In [1]: import numpy as np

In [2]: np.set_printoptions(suppress=True, linewidth=140)

In [3]: arr = np.load("m.npy")

In [4]: arr
Out[4]: 
array([[ 0, -1,  2],
       [ 0,  0,  3],
       [ 0,  0,  0]])

In [5]: M2 = np.array([[5, 1, 5], [2, 1, 4], [0, 1, 4]])

In [6]: np.einsum("ik,kj->ji", arr, M2)
Out[6]: 
array([[-2,  0,  0],
       [ 1,  3,  0],
       [ 4, 12,  0]])

In [7]: def softmax(z):
   ...:     e = np.exp(z - z.max(axis=-1, keepdims=True))
   ...:     return e / e.sum(axis=-1, keepdims=True)
   ...: 

In [8]: np.round(softmax(10 * arr[2]), 2)
Out[8]: array([0.33, 0.33, 0.33])

In [9]: np.round(softmax(arr[2]), 2)
Out[9]: array([0.33, 0.33, 0.33])

In [10]: print(np.round(softmax(arr[2] + 4), 2))
[0.33 0.33 0.33]

In [11]: softmax(arr).sum(axis=1)
Out[11]: array([1., 1., 1.])

In [12]: scores = arr @ arr.T / np.sqrt(3)

In [13]: np.round(softmax(scores)[2] @ arr, 2)
Out[13]: array([ 0.  , -0.33,  1.67])

In [14]: np.round(softmax(scores + np.triu(np.full(scores.shape, -np.inf), 1)), 2)
Out[14]: 
array([[1.  , 0.  , 0.  ],
       [0.15, 0.85, 0.  ],
       [0.33, 0.33, 0.33]])

In [15]: np.round(softmax(scores), 2) + 0
Out[15]: 
array([[0.35, 0.63, 0.02],
       [0.15, 0.85, 0.  ],
       [0.33, 0.33, 0.33]])

In [16]: softmax(scores).round(6).argmax(axis=1)
Out[16]: array([1, 1, 0])

In [17]: np.round(np.sort(np.linalg.eigvals(arr)), 2)
Out[17]: array([0., 0., 0.])

In [18]: np.linalg.matrix_power(arr - np.diag(np.diag(arr)), 3)
Out[18]: 
array([[0, 0, 0],
       [0, 0, 0],
       [0, 0, 0]])

In [19]: W0 = np.loadtxt("dump.csv", delimiter=",")

In [20]: W0
Out[20]: 
array([[ 3.,  2., -1.,  0.],
       [ 0.,  2.,  0.,  0.],
       [ 2., -1.,  3.,  1.],
       [-1., -3.,  2., -3.]])

In [21]: r0 = np.array([-3, -3, 0, -2])

In [22]: M2 = W0 + np.outer(r0, np.eye(4)[2])

In [23]: M2
Out[23]: 
array([[ 3.,  2., -4.,  0.],
       [ 0.,  2., -3.,  0.],
       [ 2., -1.,  3.,  1.],
       [-1., -3.,  0., -3.]])

In [24]: np.linalg.matrix_rank(M2 - W0)
Out[24]: np.int64(1)

In [25]: np.linalg.matrix_rank(np.linalg.inv(M2) - np.linalg.inv(W0), tol=1e-8)
Out[25]: np.int64(1)

In [26]: round(np.linalg.det(M2) / np.linalg.det(W0), 2), round(1 + np.linalg.solve(W0, r0)[2], 2)
Out[26]: (np.float64(0.13), np.float64(0.13))

In [27]: proj = np.triu(np.array([[2, 0, 1, 3], [0, 1, 2, 3], [1, 2, 2, 1], [0, 1, 3, 0]]), 1) + np.eye(4)

In [28]: M2 = proj @ W0 @ np.linalg.inv(proj)

In [29]: print(M2)
[[  2.  -8.  22. -12.]
 [  1.  -9.  29. -12.]
 [  1.  -4.  12.  -5.]
 [ -1.  -3.   9.   0.]]

In [30]: np.round(np.linalg.det(M2), 2)
Out[30]: np.float64(-76.0)

In [31]: np.linalg.matrix_rank(M2)
Out[31]: np.int64(4)

In [32]: rng = np.random.default_rng(22259)

In [33]: lab = rng.permutation(4)

In [34]: lab
Out[34]: array([2, 3, 0, 1])

In [35]: M2 = W0[lab][:, lab]

In [36]: np.trace(M2)
Out[36]: np.float64(5.0)

In [37]: np.allclose(M2, W0)
Out[37]: False

In [38]: round(np.linalg.det(M2), 2), round(float(np.linalg.det(W0[lab])), 2)
Out[38]: (np.float64(-76.0), -76.0)

In [39]: feats = np.load("mat.npy")

In [40]: feats
Out[40]: 
array([[-2,  3,  1],
       [ 3,  4, -1],
       [ 1, -1,  6]])

In [41]: lab = rng.permutation(3)

In [42]: lab
Out[42]: array([0, 2, 1])

In [43]: M2 = feats[lab][:, lab]

In [44]: np.round(np.sort(np.abs(np.linalg.eigvals(M2))), 2)
Out[44]: array([3.42, 5.  , 6.42])

In [45]: np.diag(M2)
Out[45]: array([-2,  6,  4])
